% ipython --no-banner

In [1]: import numpy as np

In [2]: from numpy import linalg as LA

In [3]: np.set_printoptions(precision=2, suppress=True, linewidth=100, legacy="1.25")

In [4]: rd = lambda a: np.round(a, 2) + 0

In [5]: E = np.load("a.npy")

In [6]: E
Out[6]: 
array([[ 2.3,  1. , -1.1, -0.3],
       [ 1. ,  0.7, -0.7,  1.2],
       [-0.7, -0.6, -1.1,  1. ]])

In [7]: f, v = E[2], E[0]

In [8]: rd(f @ v)
Out[8]: -1.3

In [9]: p = (f @ v) / (f @ f) * f

In [10]: rd(np.outer(f, v))
Out[10]: 
array([[-1.61, -0.7 ,  0.77,  0.21],
       [-1.38, -0.6 ,  0.66,  0.18],
       [-2.53, -1.1 ,  1.21,  0.33],
       [ 2.3 ,  1.  , -1.1 , -0.3 ]])

In [11]: rd(v - p)
Out[11]: array([ 2.  ,  0.75, -1.57,  0.12])

In [12]: rd((v - p) @ f)
Out[12]: 0.0

In [13]: rd(p)
Out[13]: array([ 0.3 ,  0.25,  0.47, -0.42])

In [14]: rd(E.mean(axis=0))
Out[14]: array([ 0.87,  0.37, -0.97,  0.63])

In [15]: E.shape
Out[15]: (3, 4)

In [16]: rd(E.sum(axis=0))
Out[16]: array([ 2.6,  1.1, -2.9,  1.9])

In [17]: rd(LA.norm(E))
Out[17]: 3.75

In [18]: LA.matrix_rank(E)
Out[18]: 3

In [19]: other = np.array([[1, -2, -3], [2, 3, 3]])

In [20]: Z = np.kron(other, E)

In [21]: rd(LA.norm(Z, 2)), rd(LA.norm(other, 2) * LA.norm(E, 2))
Out[21]: (17.4, 17.4)

In [22]: rd(Z)
Out[22]: 
array([[ 2.3,  1. , -1.1, -0.3, -4.6, -2. ,  2.2,  0.6, -6.9, -3. ,  3.3,  0.9],
       [ 1. ,  0.7, -0.7,  1.2, -2. , -1.4,  1.4, -2.4, -3. , -2.1,  2.1, -3.6],
       [-0.7, -0.6, -1.1,  1. ,  1.4,  1.2,  2.2, -2. ,  2.1,  1.8,  3.3, -3. ],
       [ 4.6,  2. , -2.2, -0.6,  6.9,  3. , -3.3, -0.9,  6.9,  3. , -3.3, -0.9],
       [ 2. ,  1.4, -1.4,  2.4,  3. ,  2.1, -2.1,  3.6,  3. ,  2.1, -2.1,  3.6],
       [-1.4, -1.2, -2.2,  2. , -2.1, -1.8, -3.3,  3. , -2.1, -1.8, -3.3,  3. ]])

In [23]: left, s, vt = LA.svd(E, full_matrices=False)

In [24]: rd(s / s[0])
Out[24]: array([1.  , 0.63, 0.27])

In [25]: rd(np.cumsum(s ** 2) / np.sum(s ** 2))
Out[25]: array([0.68, 0.95, 1.  ])

In [26]: rd(np.abs(vt[0]))
Out[26]: array([0.83, 0.41, 0.38, 0.06])

In [27]: rd(left.T @ left)
Out[27]: 
array([[1., 0., 0.],
       [0., 1., 0.],
       [0., 0., 1.]])

In [28]: np.abs(left[:, 0]).round(6).argmax()
Out[28]: 0

In [29]: (s > 1e-8).sum()
Out[29]: 3

In [30]: rd(np.sqrt((s ** 2).sum())), rd(LA.norm(E))
Out[30]: (3.75, 3.75)

In [31]: rd(s)
Out[31]: array([3.1 , 1.95, 0.83])

In [32]: x0 = np.array([2, 1, 2, -1])

In [33]: np.sign((E @ x0).round(6))
Out[33]: array([ 1.,  1., -1.])

In [34]: rd(np.einsum("ij,j->i", E, x0))
Out[34]: array([ 3.7,  0.1, -5.2])

In [35]: M = np.diag(np.array([2, 6, 0, 9])) + 3 * np.eye(4, k=1) + 3 * np.eye(4, k=-1)

In [36]: M
Out[36]: 
array([[2., 3., 0., 0.],
       [3., 6., 3., 0.],
       [0., 3., 0., 3.],
       [0., 0., 3., 9.]])

In [37]: vals, V = LA.eig(M)

In [38]: rd(M @ V[:, 0] - vals[0] * V[:, 0])
Out[38]: array([0., 0., 0., 0.])

In [39]: rd(vals)
Out[39]: array([-2.26,  1.02,  8.02, 10.22])

In [40]: rd(np.sort(LA.eigvals(LA.inv(M))))
Out[40]: array([-0.44,  0.1 ,  0.12,  0.98])

In [41]: rd(LA.det(2 * M)), rd(LA.det(M))
Out[41]: (-3024.0, -189.0)

In [42]: np.einsum("ij,ji->", M, M)
Out[42]: 175.0

In [43]: np.kron(np.eye(2, dtype=int), M)
Out[43]: 
array([[2., 3., 0., 0., 0., 0., 0., 0.],
       [3., 6., 3., 0., 0., 0., 0., 0.],
       [0., 3., 0., 3., 0., 0., 0., 0.],
       [0., 0., 3., 9., 0., 0., 0., 0.],
       [0., 0., 0., 0., 2., 3., 0., 0.],
       [0., 0., 0., 0., 3., 6., 3., 0.],
       [0., 0., 0., 0., 0., 3., 0., 3.],
       [0., 0., 0., 0., 0., 0., 3., 9.]])

In [44]: rd(LA.eigvals(M))
Out[44]: array([-2.26,  1.02,  8.02, 10.22])

In [45]: rd(LA.det(M[::-1]))
Out[45]: -189.0

In [46]: vals, V = LA.eigh(M)

In [47]: x0 = np.array([-2, -1, -2, 2])

In [48]: rd(V * np.abs(vals) @ V.T)
Out[48]: 
array([[ 2.37,  2.47,  1.09, -0.29],
       [ 2.47,  6.75,  1.45,  0.41],
       [ 1.09,  1.45,  3.17,  2.16],
       [-0.29,  0.41,  2.16,  9.23]])

In [49]: rd(V * np.maximum(vals, 0) @ V.T)
Out[49]: 
array([[ 2.19,  2.73,  0.54, -0.15],
       [ 2.73,  6.38,  2.23,  0.21],
       [ 0.54,  2.23,  1.59,  2.58],
       [-0.15,  0.21,  2.58,  9.11]])

In [50]: (np.sign(V[:, -1].round(6)) == np.sign(V[0, -1].round(6))).astype(int)
Out[50]: array([1, 1, 1, 1])

In [51]: F = np.array([[-1, -1], [-1, -1]])

In [52]: rng = np.random.default_rng(45)

In [53]: z = rng.permutation(2)

In [54]: z
Out[54]: array([1, 0])

In [55]: other = F[z][:, z]

In [56]: np.trace(other)
Out[56]: -2

In [57]: vals, V = LA.eigh(F)

In [58]: np.abs(V[:, -1]).round(6).argmax()
Out[58]: 0

In [59]: vals
Out[59]: array([-2.,  0.])

In [60]: rd(V @ np.diag(vals) @ V.T)
Out[60]: 
array([[-1., -1.],
       [-1., -1.]])

In [61]: np.unique(vals.round(6) + 0, return_counts=True)[1]
Out[61]: array([1, 1])

In [62]: rd(LA.svd(F, compute_uv=False))
Out[62]: array([2., 0.])

In [63]: rd(V.T @ F @ V)
Out[63]: 
array([[-2.,  0.],
       [ 0.,  0.]])

In [64]: rd(LA.eigvalsh(F + 4 * np.eye(2)))
Out[64]: array([2., 4.])

In [65]: rd(LA.eigvalsh(F @ F))
Out[65]: array([0., 4.])

In [66]: rd(np.abs(V[:, -1]))
Out[66]: array([0.71, 0.71])

In [67]: (vals > 1e-8).sum(), (vals < -1e-8).sum()
Out[67]: (0, 1)

In [68]: rd(LA.eigvalsh(F).min())
Out[68]: -2.0

In [69]: feats = np.load("mat.npy")

In [70]: rd(feats)
Out[70]: 
array([[-0.53,  0.72,  0.45],
       [ 0.27, -0.36,  0.89],
       [ 0.8 ,  0.6 ,  0.  ]])

In [71]: # orthonormal columns

In [72]: f = np.array([3, 1, 3])

In [73]: other = feats + np.outer(f, np.eye(3)[1])

In [74]: rd(other)
Out[74]: 
array([[-0.53,  3.72,  0.45],
       [ 0.27,  0.64,  0.89],
       [ 0.8 ,  3.6 ,  0.  ]])

In [75]: LA.matrix_rank(other - feats)
Out[75]: 1

In [76]: arr = np.array([[1, -2, 0, -3], [-1, 3, 2, 1], [2, -5, -2, -4]])

In [77]: left, s, vt = LA.svd(arr)

In [78]: np.argmax(s[:-1] / (s[1:] + 1e-6)) + 1
Out[78]: 2

In [79]: other = left[:, :2] @ np.diag(s[:2]) @ vt[:2]

In [80]: rd(LA.norm(arr - other) / LA.norm(arr))
Out[80]: 0.0

In [81]: LA.matrix_rank(other)
Out[81]: 2
